% ipython --no-banner

In [1]: import numpy as np

In [2]: np.set_printoptions(precision=3, suppress=True, linewidth=120)

In [3]: def tidy(a):
   ...:     return np.round(a, 3) + 0
   ...: 

In [4]: mat = np.load("w.npy")

In [5]: mat
Out[5]: 
array([[-2.,  1.,  1.,  3.,  3.,  2.,  0.,  0.,  3.,  2.,  2.],
       [ 1., -2.,  1.,  3.,  3.,  2.,  0.,  0.,  3.,  2.,  2.],
       [ 1.,  1., -2.,  3.,  3.,  2.,  0.,  0.,  3.,  2.,  2.],
       [ 3.,  3.,  3.,  6.,  9.,  6.,  0.,  0.,  9.,  6.,  6.],
       [ 3.,  3.,  3.,  9.,  6.,  6.,  0.,  0.,  9.,  6.,  6.],
       [ 2.,  2.,  2.,  6.,  6.,  1.,  0.,  0.,  6.,  4.,  4.],
       [ 0.,  0.,  0.,  0.,  0.,  0., -3.,  0.,  0.,  0.,  0.],
       [ 0.,  0.,  0.,  0.,  0.,  0.,  0., -3.,  0.,  0.,  0.],
       [ 3.,  3.,  3.,  9.,  9.,  6.,  0.,  0.,  6.,  6.,  6.],
       [ 2.,  2.,  2.,  6.,  6.,  4.,  0.,  0.,  6.,  1.,  4.],
       [ 2.,  2.,  2.,  6.,  6.,  4.,  0.,  0.,  6.,  4.,  1.]])

In [6]: vals, vecs = np.linalg.eigh(mat)

In [7]: x = np.array([-1, 2, -2, -1, 0, -2, -2, 1, 0, 0, -2])

In [8]: x @ mat @ x
Out[8]: np.float64(75.0)

In [9]: W2 = np.array([[1, 3, 0, 3, 0, 2, 3, 3, 3, 3], [0, 2, 1, 2, 1, 3, 1, 0, 2, 1]])

In [10]: feats = np.repeat(W2, 23 // 2, axis=0)

In [11]: rng = np.random.default_rng(125)

In [12]: feats = feats + 0.3 * rng.normal(size=feats.shape)

In [13]: tidy(feats)
Out[13]: 
array([[ 0.247,  2.186, -0.059,  2.875, -0.254,  1.834,  2.85 ,  2.587,  2.706,  2.679],
       [ 0.408,  2.546, -0.399,  3.097, -0.085,  2.125,  2.948,  3.012,  3.091,  2.957],
       [ 0.987,  3.427, -0.129,  2.632,  0.219,  1.86 ,  3.116,  2.44 ,  2.632,  3.258],
       [ 0.954,  2.63 ,  0.128,  2.977, -0.084,  2.517,  2.558,  3.038,  3.257,  3.143],
       [ 0.733,  3.206, -0.509,  2.933,  0.284,  2.163,  3.153,  2.828,  2.575,  3.467],
       [ 0.946,  2.867,  0.456,  3.401,  0.153,  1.975,  2.944,  3.248,  3.018,  2.908],
       [ 1.423,  2.931, -0.69 ,  3.179, -0.355,  2.093,  2.471,  2.837,  2.929,  2.778],
       [ 0.905,  2.752, -0.13 ,  3.373,  0.07 ,  2.349,  2.742,  2.958,  3.682,  2.914],
       [ 1.039,  3.634, -0.079,  2.842,  0.187,  2.114,  2.858,  3.074,  2.892,  2.943],
       [ 0.802,  2.958, -0.022,  2.668, -0.142,  1.53 ,  3.033,  2.896,  3.534,  2.732],
       [ 1.115,  3.021,  0.006,  2.365,  0.313,  1.998,  2.694,  2.794,  2.712,  2.814],
       [ 0.129,  1.825,  0.93 ,  2.251,  1.084,  2.941,  0.942, -0.125,  2.021,  1.175],
       [ 0.179,  1.474,  0.727,  1.744,  1.04 ,  2.951,  1.203,  0.302,  1.654,  0.793],
       [ 0.143,  2.324,  1.41 ,  1.555,  0.771,  2.791,  0.814,  0.758,  2.252,  1.136],
       [-0.16 ,  2.533,  0.931,  1.822,  0.883,  3.009,  0.592,  0.07 ,  1.964,  0.762],
       [ 0.39 ,  1.223,  0.775,  1.998,  0.987,  3.017,  0.487, -0.308,  2.105,  1.015],
       [ 0.274,  2.365,  1.301,  2.606,  1.546,  2.847,  1.266, -0.402,  1.841,  1.079],
       [-0.055,  1.705,  0.995,  2.098,  0.875,  2.891,  1.032,  0.107,  2.611,  0.917],
       [-0.072,  1.754,  0.947,  1.987,  1.958,  3.441,  0.806, -0.032,  2.328,  0.735],
       [ 0.269,  2.283,  1.337,  2.246,  0.822,  3.086,  0.97 , -0.256,  2.34 ,  1.097],
       [ 0.076,  1.634,  1.224,  1.887,  0.615,  3.165,  0.539, -0.277,  2.007,  1.159],
       [-0.398,  2.097,  1.269,  2.305,  0.896,  2.233,  1.11 ,  0.117,  1.933,  1.122]])

In [14]: q, vecs = np.linalg.qr(feats[:, :6])[0], np.linalg.qr(feats[:, 6:])[0]

In [15]: sv = np.linalg.svd(q.T @ vecs, compute_uv=False)

In [16]: tidy(np.linalg.norm(q @ q.T - vecs @ vecs.T, 2))
Out[16]: np.float64(1.0)

In [17]: tidy(np.degrees(np.arccos(sv.clip(0, 1))))
Out[17]: array([ 4.979, 17.134, 47.204, 79.867])

In [18]: vals, vecs = np.linalg.eigh(mat)

In [19]: tidy(np.linalg.svd(mat, compute_uv=False))
Out[19]: array([39.,  3.,  3.,  3.,  3.,  3.,  3.,  3.,  3.,  3.,  3.])

In [20]: np.abs(vecs[:, -1]).round(6).argmax()
Out[20]: np.int64(3)

In [21]: (vals > 1e-8).sum(), (vals < -1e-8).sum()
Out[21]: (np.int64(1), np.int64(10))

In [22]: tidy(np.abs(vecs[:, -1]))
Out[22]: array([0.154, 0.154, 0.154, 0.463, 0.463, 0.309, 0.   , 0.   , 0.463, 0.309, 0.309])

In [23]: vals.sum(), np.trace(mat)
Out[23]: (np.float64(9.0), np.float64(9.0))

In [24]: tidy(vecs.T @ mat @ vecs)
Out[24]: 
array([[-3.,  0.,  0.,  0.,  0.,  0.,  0.,  0.,  0.,  0.,  0.],
       [ 0., -3.,  0.,  0.,  0.,  0.,  0.,  0.,  0.,  0.,  0.],
       [ 0.,  0., -3.,  0.,  0.,  0.,  0.,  0.,  0.,  0.,  0.],
       [ 0.,  0.,  0., -3.,  0.,  0.,  0.,  0.,  0.,  0.,  0.],
       [ 0.,  0.,  0.,  0., -3.,  0.,  0.,  0.,  0.,  0.,  0.],
       [ 0.,  0.,  0.,  0.,  0., -3.,  0.,  0.,  0.,  0.,  0.],
       [ 0.,  0.,  0.,  0.,  0.,  0., -3.,  0.,  0.,  0.,  0.],
       [ 0.,  0.,  0.,  0.,  0.,  0.,  0., -3.,  0.,  0.,  0.],
       [ 0.,  0.,  0.,  0.,  0.,  0.,  0.,  0., -3.,  0.,  0.],
       [ 0.,  0.,  0.,  0.,  0.,  0.,  0.,  0.,  0., -3.,  0.],
       [ 0.,  0.,  0.,  0.,  0.,  0.,  0.,  0.,  0.,  0., 39.]])

In [25]: tidy(np.linalg.eigvalsh(mat + 3 * np.eye(11)))
Out[25]: array([ 0.,  0.,  0.,  0.,  0.,  0.,  0.,  0.,  0.,  0., 42.])

In [26]: np.unique(vals.round(6) + 0, return_counts=True)[1]
Out[26]: array([10,  1])
